In [1]: import numpy as np

In [2]: np.set_printoptions(suppress=True, linewidth=140)

In [3]: out = np.array([[2, 7, 9, 6, 9, 3, 3, 2, 1, 7],
   ...:     [8, 3, 5, 6, 7, 3, 3, 2, 5, 8],
   ...:     [8, 1, 8, 4, 3, 0, 0, 2, 3, 6],
   ...:     [7, 0, 0, 1, 5, 0, 6, 3, 1, 9],
   ...:     [1, 9, 9, 9, 7, 3, 7, 3, 7, 4],
   ...:     [4, 2, 2, 7, 6, 7, 1, 4, 4, 4],
   ...:     [5, 1, 9, 6, 2, 4, 3, 9, 5, 5],
   ...:     [6, 4, 4, 4, 6, 0, 1, 8, 7, 1],
   ...:     [5, 3, 5, 2, 2, 1, 5, 3, 4, 3],
   ...:     [2, 0, 3, 5, 2, 8, 4, 8, 0, 3]])

In [4]: F = np.triu(out, 1)

In [5]: F
Out[5]: 
array([[0, 7, 9, 6, 9, 3, 3, 2, 1, 7],
       [0, 0, 5, 6, 7, 3, 3, 2, 5, 8],
       [0, 0, 0, 4, 3, 0, 0, 2, 3, 6],
       [0, 0, 0, 0, 5, 0, 6, 3, 1, 9],
       [0, 0, 0, 0, 0, 3, 7, 3, 7, 4],
       [0, 0, 0, 0, 0, 0, 1, 4, 4, 4],
       [0, 0, 0, 0, 0, 0, 0, 9, 5, 5],
       [0, 0, 0, 0, 0, 0, 0, 0, 7, 1],
       [0, 0, 0, 0, 0, 0, 0, 0, 0, 3],
       [0, 0, 0, 0, 0, 0, 0, 0, 0, 0]])

In [6]: rank = np.linalg.matrix_rank(F)

In [7]: rank
Out[7]: np.int64(9)

In [8]: ns = np.linalg.svd(F)[2][rank:].T

In [9]: np.allclose(F @ ns, 0)
Out[9]: True

In [10]: ns @ ns.T
Out[10]: 
array([[1., 0., 0., 0., 0., 0., 0., 0., 0., 0.],
       [0., 0., 0., 0., 0., 0., 0., 0., 0., 0.],
       [0., 0., 0., 0., 0., 0., 0., 0., 0., 0.],
       [0., 0., 0., 0., 0., 0., 0., 0., 0., 0.],
       [0., 0., 0., 0., 0., 0., 0., 0., 0., 0.],
       [0., 0., 0., 0., 0., 0., 0., 0., 0., 0.],
       [0., 0., 0., 0., 0., 0., 0., 0., 0., 0.],
       [0., 0., 0., 0., 0., 0., 0., 0., 0., 0.],
       [0., 0., 0., 0., 0., 0., 0., 0., 0., 0.],
       [0., 0., 0., 0., 0., 0., 0., 0., 0., 0.]])

In [11]: [int(np.linalg.matrix_rank(F[:i])) for i in range(1, len(F) + 1)]
Out[11]: [1, 2, 3, 4, 5, 6, 7, 8, 9, 9]

In [12]: [round(float(x), 2) for x in np.linalg.svd(F, compute_uv=False)[:3]]
Out[12]: [27.5, 14.35, 7.93]

In [13]: Uu, sigma, VT = np.linalg.svd(F)

In [14]: np.argmax(sigma[:-1] / (sigma[1:] + 1e-6)) + 1
Out[14]: np.int64(9)

In [15]: sigma.round(2)
Out[15]: array([27.5 , 14.35,  7.93,  7.65,  6.02,  3.2 ,  2.04,  1.62,  0.26,  0.  ])

In [16]: out = Uu[:, :9] @ np.diag(sigma[:9]) @ VT[:9]

In [17]: out.round(2) + 0
Out[17]: 
array([[0., 7., 9., 6., 9., 3., 3., 2., 1., 7.],
       [0., 0., 5., 6., 7., 3., 3., 2., 5., 8.],
       [0., 0., 0., 4., 3., 0., 0., 2., 3., 6.],
       [0., 0., 0., 0., 5., 0., 6., 3., 1., 9.],
       [0., 0., 0., 0., 0., 3., 7., 3., 7., 4.],
       [0., 0., 0., 0., 0., 0., 1., 4., 4., 4.],
       [0., 0., 0., 0., 0., 0., 0., 9., 5., 5.],
       [0., 0., 0., 0., 0., 0., 0., 0., 7., 1.],
       [0., 0., 0., 0., 0., 0., 0., 0., 0., 3.],
       [0., 0., 0., 0., 0., 0., 0., 0., 0., 0.]])

In [18]: np.linalg.matrix_rank(F, rtol=0.05)
Out[18]: np.int64(8)

In [19]: np.round(np.linalg.norm(F - out, 2), 2), sigma[9]
Out[19]: (np.float64(0.0), np.float64(0.0))

In [20]: rng = np.random.default_rng(44)

In [21]: idx = rng.permutation(10)

In [22]: idx
Out[22]: array([3, 0, 2, 5, 4, 1, 8, 6, 9, 7])

In [23]: out = F[idx][:, idx]

In [24]: out
Out[24]: 
array([[0, 0, 0, 0, 5, 0, 1, 6, 9, 3],
       [6, 0, 9, 3, 9, 7, 1, 3, 7, 2],
       [4, 0, 0, 0, 3, 0, 3, 0, 6, 2],
       [0, 0, 0, 0, 0, 0, 4, 1, 4, 4],
       [0, 0, 0, 3, 0, 0, 7, 7, 4, 3],
       [6, 0, 5, 3, 7, 0, 5, 3, 8, 2],
       [0, 0, 0, 0, 0, 0, 0, 0, 3, 0],
       [0, 0, 0, 0, 0, 0, 5, 0, 5, 9],
       [0, 0, 0, 0, 0, 0, 0, 0, 0, 0],
       [0, 0, 0, 0, 0, 0, 7, 0, 1, 0]])

In [25]: np.round(np.sort(np.abs(np.linalg.eigvals(out))), 2)
Out[25]: array([0., 0., 0., 0., 0., 0., 0., 0., 0., 0.])

In [26]: out = np.array([[4, 1], [-2, -4], [0, -5]])

In [27]: E = np.kron(np.eye(3, dtype=int), out)

In [28]: E
Out[28]: 
array([[ 4,  1,  0,  0,  0,  0],
       [-2, -4,  0,  0,  0,  0],
       [ 0, -5,  0,  0,  0,  0],
       [ 0,  0,  4,  1,  0,  0],
       [ 0,  0, -2, -4,  0,  0],
       [ 0,  0,  0, -5,  0,  0],
       [ 0,  0,  0,  0,  4,  1],
       [ 0,  0,  0,  0, -2, -4],
       [ 0,  0,  0,  0,  0, -5]])

In [29]: out = E[0, 0] * E[1:] - np.outer(E[1:, 0], E[0])

In [30]: out
Out[30]: 
array([[  0, -14,   0,   0,   0,   0],
       [  0, -20,   0,   0,   0,   0],
       [  0,   0,  16,   4,   0,   0],
       [  0,   0,  -8, -16,   0,   0],
       [  0,   0,   0, -20,   0,   0],
       [  0,   0,   0,   0,  16,   4],
       [  0,   0,   0,   0,  -8, -16],
       [  0,   0,   0,   0,   0, -20]])

In [31]: np.linalg.matrix_rank(out), np.linalg.matrix_rank(E)
Out[31]: (np.int64(5), np.int64(6))

In [32]: E[:, 0] / E[0, 0]
Out[32]: array([ 1. , -0.5,  0. ,  0. ,  0. ,  0. ,  0. ,  0. ,  0. ])

In [33]: np.flatnonzero(~out.round(6).any(axis=1))
Out[33]: array([], dtype=int64)
